In [1]: import numpy as np

In [2]: from numpy import linalg as LA

In [3]: np.set_printoptions(precision=2, suppress=True, linewidth=200, sign=" ")

In [4]: K = np.loadtxt("test17.csv", delimiter=",")

In [5]: K
Out[5]: 
array([[ 1.  ,  0.  ,  0.  ,  0.  ,  0.  ,  0.  ,  0.  ,  0.  ],
       [ 0.  ,  1.  ,  0.  ,  0.  ,  0.  ,  0.  ,  0.  ,  0.  ],
       [ 0.  ,  0.  ,  1.  ,  0.  ,  0.  ,  0.  ,  0.  ,  0.  ],
       [ 0.  ,  0.  ,  0.  ,  1.  ,  0.  ,  0.  ,  0.  ,  0.  ],
       [ 0.  ,  0.  ,  0.  ,  0.  ,  1.  ,  0.  ,  0.  ,  0.  ],
       [ 0.  ,  0.  ,  0.  ,  0.  ,  0.  ,  0.71,  0.  , -0.71],
       [ 0.  ,  0.  ,  0.  ,  0.  ,  0.  ,  0.  ,  1.  ,  0.  ],
       [ 0.  ,  0.  ,  0.  ,  0.  ,  0.  ,  0.71,  0.  ,  0.71]])

In [6]: # 7 blocks once reordered

In [7]: B = K / LA.norm(K, axis=1, keepdims=True)

In [8]: G = B @ B.T

In [9]: G[4]
Out[9]: array([ 0.,  0.,  0.,  0.,  1.,  0.,  0.,  0.])

In [10]: np.argwhere(np.triu(np.abs(G) > 0.95, 1))
Out[10]: array([], shape=(0, 2), dtype=int64)

In [11]: G.round(2) + 0
Out[11]: 
array([[ 1.,  0.,  0.,  0.,  0.,  0.,  0.,  0.],
       [ 0.,  1.,  0.,  0.,  0.,  0.,  0.,  0.],
       [ 0.,  0.,  1.,  0.,  0.,  0.,  0.,  0.],
       [ 0.,  0.,  0.,  1.,  0.,  0.,  0.,  0.],
       [ 0.,  0.,  0.,  0.,  1.,  0.,  0.,  0.],
       [ 0.,  0.,  0.,  0.,  0.,  1.,  0.,  0.],
       [ 0.,  0.,  0.,  0.,  0.,  0.,  1.,  0.],
       [ 0.,  0.,  0.,  0.,  0.,  0.,  0.,  1.]])

In [12]: F = np.load("x.npy")

In [13]: F
Out[13]: 
array([[ 3.,  2.,  2.,  0.,  2.],
       [ 2.,  3.,  2.,  0.,  2.],
       [ 2.,  2.,  3.,  0.,  2.],
       [ 0.,  0.,  0.,  3.,  0.],
       [ 2.,  2.,  2.,  0.,  3.]])

In [14]: # 2 blocks once reordered

In [15]: ev, vecs = LA.eigh(F)

In [16]: vec = np.array([4, 3, 3, 2, 3])

In [17]: vecs * np.maximum(ev, 0) @ vecs.T
Out[17]: 
array([[ 3.,  2.,  2.,  0.,  2.],
       [ 2.,  3.,  2.,  0.,  2.],
       [ 2.,  2.,  3.,  0.,  2.],
       [ 0.,  0.,  0.,  3.,  0.],
       [ 2.,  2.,  2.,  0.,  3.]])

In [18]: round(vec @ F @ vec / (vec @ vec), 2), round(ev[0], 2), round(float(ev[-1]), 2)
Out[18]: (np.float64(8.36), np.float64(1.0), 9.0)

In [19]: vec @ F @ vec
Out[19]: np.float64(393.0)

In [20]: np.abs(F).sum(axis=1).max(), np.round(np.abs(ev).max(), 2)
Out[20]: (np.float64(9.0), np.float64(9.0))

In [21]: r0 = np.array([-1, 0, 3, 0, 1])

In [22]: B = F + np.outer(r0, np.eye(5)[0])

In [23]: LA.matrix_rank(LA.inv(B) - LA.inv(F), tol=1e-8)
Out[23]: np.int64(1)

In [24]: np.round(LA.det(B) / LA.det(F), 2), np.round(1 + LA.solve(F, r0)[0], 2)
Out[24]: (np.float64(-0.67), np.float64(-0.67))

In [25]: LA.matrix_rank(B - F)
Out[25]: np.int64(1)

In [26]: O = F.astype(float).copy()

In [27]: for j in range(5):
    ...:     O[:, j] -= O[:, :j] @ (O[:, :j].T @ O[:, j])
    ...:     O[:, j] /= LA.norm(O[:, j])
    ...: 

In [28]: np.round(O.T @ F, 2) + 0
Out[28]: 
array([[ 4.58,  4.36,  4.36,  0.  ,  4.36],
       [ 0.  ,  1.4 ,  0.68,  0.  ,  0.68],
       [ 0.  ,  0.  ,  1.22,  0.  ,  0.4 ],
       [ 0.  ,  0.  ,  0.  ,  3.  ,  0.  ],
       [ 0.  ,  0.  ,  0.  ,  0.  ,  1.15]])

In [29]: np.round(O.T @ O, 2) + 0
Out[29]: 
array([[ 1.,  0.,  0.,  0.,  0.],
       [ 0.,  1.,  0.,  0.,  0.],
       [ 0.,  0.,  1.,  0.,  0.],
       [ 0.,  0.,  0.,  1.,  0.],
       [ 0.,  0.,  0.,  0.,  1.]])

In [30]: O
Out[30]: 
array([[ 0.65, -0.61, -0.36,  0.  , -0.26],
       [ 0.44,  0.78, -0.36,  0.  , -0.26],
       [ 0.44,  0.07,  0.86,  0.  , -0.26],
       [ 0.  ,  0.  ,  0.  ,  1.  ,  0.  ],
       [ 0.44,  0.07,  0.04,  0.  ,  0.9 ]])

In [31]: ev, vecs = LA.eig(F)

In [32]: np.sort(LA.eigvals(F @ F))
Out[32]: array([  1.,   1.,   1.,   9.,  81.])

In [33]: np.round(F @ vecs[:, 0] - ev[0] * vecs[:, 0], 2) + 0
Out[33]: array([ 0.,  0.,  0.,  0.,  0.])

In [34]: W0 = np.load("m.npy")

In [35]: W0
Out[35]: 
array([[ 2.81,  5.62, -0.81,  3.42,  3.42,  2.19],
       [ 1.37,  2.73,  0.63, -0.9 , -0.9 ,  3.63],
       [ 1.18,  2.36,  0.82, -1.45, -1.45,  3.82],
       [ 3.09,  6.19, -1.09,  4.28,  4.28,  1.91],
       [ 1.67,  3.35,  0.33,  0.02,  0.02,  3.33],
       [ 1.64,  3.28,  0.36, -0.08, -0.08,  3.36],
       [ 2.42,  4.84, -0.42,  2.26,  2.26,  2.58],
       [ 3.19,  6.39, -1.19,  4.58,  4.58,  1.81],
       [ 2.18,  4.36, -0.18,  1.54,  1.54,  2.82],
       [-0.53, -1.05,  2.53, -6.58, -6.58,  5.53],
       [ 0.81,  1.63,  1.19, -2.56, -2.56,  4.19],
       [ 0.88,  1.75,  1.12, -2.37, -2.37,  4.12],
       [ 4.31,  8.63, -2.31,  7.94,  7.94,  0.69],
       [ 1.97,  3.94,  0.03,  0.92,  0.92,  3.03],
       [ 1.85,  3.69,  0.15,  0.54,  0.54,  3.15],
       [ 2.04,  4.07, -0.04,  1.11,  1.11,  2.96],
       [ 2.84,  5.69, -0.84,  3.53,  3.53,  2.16],
       [ 1.37,  2.74,  0.63, -0.89, -0.89,  3.63],
       [ 1.28,  2.56,  0.72, -1.16, -1.16,  3.72]])

In [36]: # rows and columns are dependent

In [37]: Xc = W0 - W0.mean(axis=0)

In [38]: left, sigma, vt = LA.svd(Xc, full_matrices=False)

In [39]: sigma.round(2) + 0
Out[39]: array([ 22.75,   0.02,   0.01,   0.  ,   0.  ,   0.  ])

In [40]: np.abs(left[:, 0]).argmax()
Out[40]: np.int64(9)

In [41]: np.round(Xc.mean(axis=0), 2) + 0
Out[41]: array([ 0.,  0.,  0.,  0.,  0.,  0.])

In [42]: LA.matrix_rank(Xc)
Out[42]: np.int64(3)

In [43]: left, sigma, vt = LA.svd(W0)

In [44]: sigma.round(2) + 0
Out[44]: array([ 27.39,  17.82,   0.02,   0.01,   0.  ,   0.  ])

In [45]: np.argmax(sigma[:-1] / (sigma[1:] + 1e-6)) + 1
Out[45]: np.int64(4)

In [46]: B = left[:, :4] @ np.diag(sigma[:4]) @ vt[:4]

In [47]: B
Out[47]: 
array([[ 2.81,  5.62, -0.81,  3.42,  3.42,  2.19],
       [ 1.37,  2.73,  0.63, -0.9 , -0.9 ,  3.63],
       [ 1.18,  2.36,  0.82, -1.45, -1.45,  3.82],
       [ 3.09,  6.19, -1.09,  4.28,  4.28,  1.91],
       [ 1.67,  3.35,  0.33,  0.02,  0.02,  3.33],
       [ 1.64,  3.28,  0.36, -0.08, -0.08,  3.36],
       [ 2.42,  4.84, -0.42,  2.26,  2.26,  2.58],
       [ 3.19,  6.39, -1.19,  4.58,  4.58,  1.81],
       [ 2.18,  4.36, -0.18,  1.54,  1.54,  2.82],
       [-0.53, -1.05,  2.53, -6.58, -6.58,  5.53],
       [ 0.81,  1.63,  1.19, -2.56, -2.56,  4.19],
       [ 0.88,  1.75,  1.12, -2.37, -2.37,  4.12],
       [ 4.31,  8.63, -2.31,  7.94,  7.94,  0.69],
       [ 1.97,  3.94,  0.03,  0.92,  0.92,  3.03],
       [ 1.85,  3.69,  0.15,  0.54,  0.54,  3.15],
       [ 2.04,  4.07, -0.04,  1.11,  1.11,  2.96],
       [ 2.84,  5.69, -0.84,  3.53,  3.53,  2.16],
       [ 1.37,  2.74,  0.63, -0.89, -0.89,  3.63],
       [ 1.28,  2.56,  0.72, -1.16, -1.16,  3.72]])

In [48]: LA.matrix_rank(W0, rtol=0.05)
Out[48]: np.int64(2)

In [49]: round(float(np.abs(W0 - B).max()), 2)
Out[49]: 0.0
